>>> import numpy as np
>>> np.set_printoptions(precision=1, suppress=True, linewidth=120)
>>> X = np.load("m.npy")
>>> print(X)
[[0 2]
 [0 0]]
>>> print(np.round(np.abs(np.linalg.eigvals(X)).max(), 1))
0.0
>>> print(np.linalg.matrix_power(X, 3))
[[0 0]
 [0 0]]
>>> print(X @ X)
[[0 0]
 [0 0]]
>>> print((X - X.T) / 2)
[[ 0.  1.]
 [-1.  0.]]
>>> print(np.trace(X))
0
>>> print((X + X.T) / 2)
[[0. 1.]
 [1. 0.]]
>>> print(np.allclose(X @ X.T, X.T @ X))
False
>>> U, sv, VT = np.linalg.svd(X)
>>> print(np.argmax(sv[:-1] / (sv[1:] + 1e-6)) + 1)
1
>>> print(sv)
[2. 0.]
>>> A2 = U[:, :1] @ np.diag(sv[:1]) @ VT[:1]
>>> print(np.round(np.linalg.norm(X - A2, 2), 1), sv[1])
0.0 0.0
>>> print(np.linalg.cond(X) > 100)
True
>>> print([round(float(x), 1) for x in np.linalg.svd(X, compute_uv=False)[:3]])
[2.0, 0.0]
>>> proj = np.triu(np.array([[2, 3], [3, 2]]), 1) + np.eye(2)
>>> A2 = proj @ X @ np.linalg.inv(proj)
>>> print(np.trace(A2), np.trace(X))
0.0 0
>>> print(np.linalg.matrix_rank(A2))
1
>>> print(proj @ X - X @ proj)
[[0. 0.]
 [0. 0.]]
>>> print(A2)
[[0. 2.]
 [0. 0.]]
>>> print(np.poly(A2))
[1. 0. 0.]
>>> print(np.round(np.linalg.det(A2), 1))
0.0
>>> A2 = np.array([[1, 1], [1, -1]])
>>> rng = np.random.default_rng(647)
>>> J = np.kron(A2, np.kron(A2, A2))[rng.permutation(8)][:3]
>>> print(J)
[[ 1 -1 -1  1 -1  1  1 -1]
 [ 1 -1  1 -1  1 -1  1 -1]
 [ 1  1  1  1  1  1  1  1]]
>>> A2 = J[0, 0] * J[1:] - np.outer(J[1:, 0], J[0])
>>> print(A2)
[[ 0  0  2 -2  2 -2  0  0]
 [ 0  2  2  0  2  0  0  2]]
>>> print(np.linalg.matrix_rank(A2), np.linalg.matrix_rank(J))
2 3
>>> E = np.array([[17, 12, 15, 20],
...     [12, 14, 16, 13],
...     [15, 16, 23, 17],
...     [20, 13, 17, 31]])
>>> x = np.array([-1, 2, -2, 3])
>>> h = np.maximum(E @ x, 0)
>>> print(h)
[37 23 22 65]
>>> print(E.T @ h)
[2535 1963 2534 3428]
>>> ev, evecs = np.linalg.eig(E)
>>> print(round(np.prod(ev), 1))
3024.0
>>> print(np.round(np.sort(np.linalg.eigvals(np.linalg.inv(E))), 1) + 0)
[0.  0.1 0.4 0.6]
>>> print(np.round(E @ evecs[:, 0] - ev[0] * evecs[:, 0], 1) + 0)
[0. 0. 0. 0.]
>>> print(np.sort(np.linalg.eigvals(E @ E)))
[   2.4    5.6  140.3 4792.7]
>>> labels = rng.permutation(4)
>>> print(labels)
[3 0 1 2]
>>> A2 = E[labels][:, labels]
>>> print(np.trace(A2))
85
>>> print(np.diag(A2))
[31 17 14 23]
>>> print(np.allclose(A2, E))
False
>>> print(np.round(np.linalg.det(A2), 1), round(float(np.linalg.det(E[labels])), 1))
3024.0 -3024.0
>>> print((E - E.T) / 2)
[[0. 0. 0. 0.]
 [0. 0. 0. 0.]
 [0. 0. 0. 0.]
 [0. 0. 0. 0.]]
>>> print(np.allclose(E, E.T))
True
>>> print(round(np.linalg.det(E), 1))
3024.0
>>> print(np.sort(np.abs(np.linalg.eigvals(E))))
[ 1.6  2.4 11.8 69.2]
>>> A = np.load("a.npy")
>>> print(A)
[[ 0.  0.  0.  0.  3.  1.]
 [ 0.  0.  0.  0. -1.  3.]
 [ 0.  0.  0.  0.  3.  0.]
 [ 0.  0.  0.  0.  2. -3.]
 [ 3. -1.  3.  2.  0.  0.]
 [ 1.  3.  0. -3.  0.  0.]]
>>> ev, evecs = np.linalg.eigh(A)
>>> x = np.array([-1, 1, 1, -2, 1, 3])
>>> print(x @ A @ x)
38.0
>>> print((np.sign(evecs[:, -1].round(6)) == np.sign(evecs[0, -1].round(6))).astype(int))
[1 0 1 1 1 0]
>>> print(np.round(np.linalg.norm(A, 2) / np.linalg.norm(A), 1))
0.6
>>> A2 = A + rng.integers(-2, 3, (6, 4)) @ rng.integers(-2, 3, (4, 6))
>>> print(A2)
[[ 0.  0.  2.  2. 11. -5.]
 [-1.  1. -1.  3.  2.  2.]
 [ 5. -4.  5. -7. -2. -2.]
 [-4.  3. -4.  5.  2.  0.]
 [ 4. -2.  7.  3.  7. -8.]
 [-3.  6. -5.  0. -2.  6.]]
>>> print(A2 - A)
[[ 0.  0.  2.  2.  8. -6.]
 [-1.  1. -1.  3.  3. -1.]
 [ 5. -4.  5. -7. -5. -2.]
 [-4.  3. -4.  5.  0.  3.]
 [ 1. -1.  4.  1.  7. -8.]
 [-4.  3. -5.  3. -2.  6.]]
>>> print(np.abs(A2 - A).sum(axis=1))
[18. 10. 28. 19. 22. 23.]
>>> print(np.round(np.linalg.svd(A2 - A, compute_uv=False), 1) + 0)
[18.3 15.6  1.6  0.9  0.   0. ]
>>> U, sv, VT = np.linalg.svd(A)
>>> evecs = VT[:(sv > 1e-8).sum()]
>>> x = A[1] + -2 * A[0] + rng.integers(2) * np.eye(6)[2]
>>> print(x)
[ 0.  0.  0.  0. -7.  1.]
>>> print(np.allclose(evecs.T @ evecs @ x, x))
True
>>> print(np.diag(evecs.T @ evecs))
[0.6 0.5 0.4 0.5 1.  1. ]
>>> print(np.linalg.matrix_rank(np.vstack([A, x])))
4
>>> feats = np.load("data.npy")
>>> print(feats)
[[0 0 0 0 0]
 [0 0 0 0 0]
 [0 0 0 0 0]
 [0 0 1 0 0]]
>>> x = np.array([-3, -3, 0, 1, 1])
>>> print(np.linalg.norm(feats @ x) <= np.linalg.norm(feats, 2) * np.linalg.norm(x) + 1e-9)
True
>>> print(np.sign((feats @ x).round(6)))
[0 0 0 0]
>>> print(np.einsum("ij,j->i", feats, x))
[0 0 0 0]
>>> print(feats @ (2 * x))
[0 0 0 0]
>>> print(feats @ x)
[0 0 0 0]
>>> print((feats @ x).argmax())
0
>>> U, sv, VT = np.linalg.svd(feats)
>>> print(sv)
[1. 0. 0. 0.]
>>> A2 = U[:, :1] @ np.diag(sv[:1]) @ VT[:1]
>>> print(np.round(np.linalg.norm(feats - A2) / np.linalg.norm(feats), 1))
0.0
>>> print(np.linalg.matrix_rank(A2))
1
>>> print(np.abs(feats - A2).max())
0.0
>>> print(np.linalg.matrix_rank(feats, rtol=0.05))
1
>>> O = E.astype(float).copy()
>>> for j in range(4):
...     O[:, j] -= O[:, :j] @ (O[:, :j].T @ O[:, j])
...     O[:, j] /= np.linalg.norm(O[:, j])
... 
>>> print(np.round(O.T @ O, 1) + 0)
[[1. 0. 0. 0.]
 [0. 1. 0. 0.]
 [0. 0. 1. 0.]
 [0. 0. 0. 1.]]
>>> print(O.round(1) + 0)
[[ 0.5 -0.3 -0.2 -0.8]
 [ 0.4  0.6 -0.7  0.2]
 [ 0.5  0.5  0.7 -0.1]
 [ 0.6 -0.5  0.   0.6]]
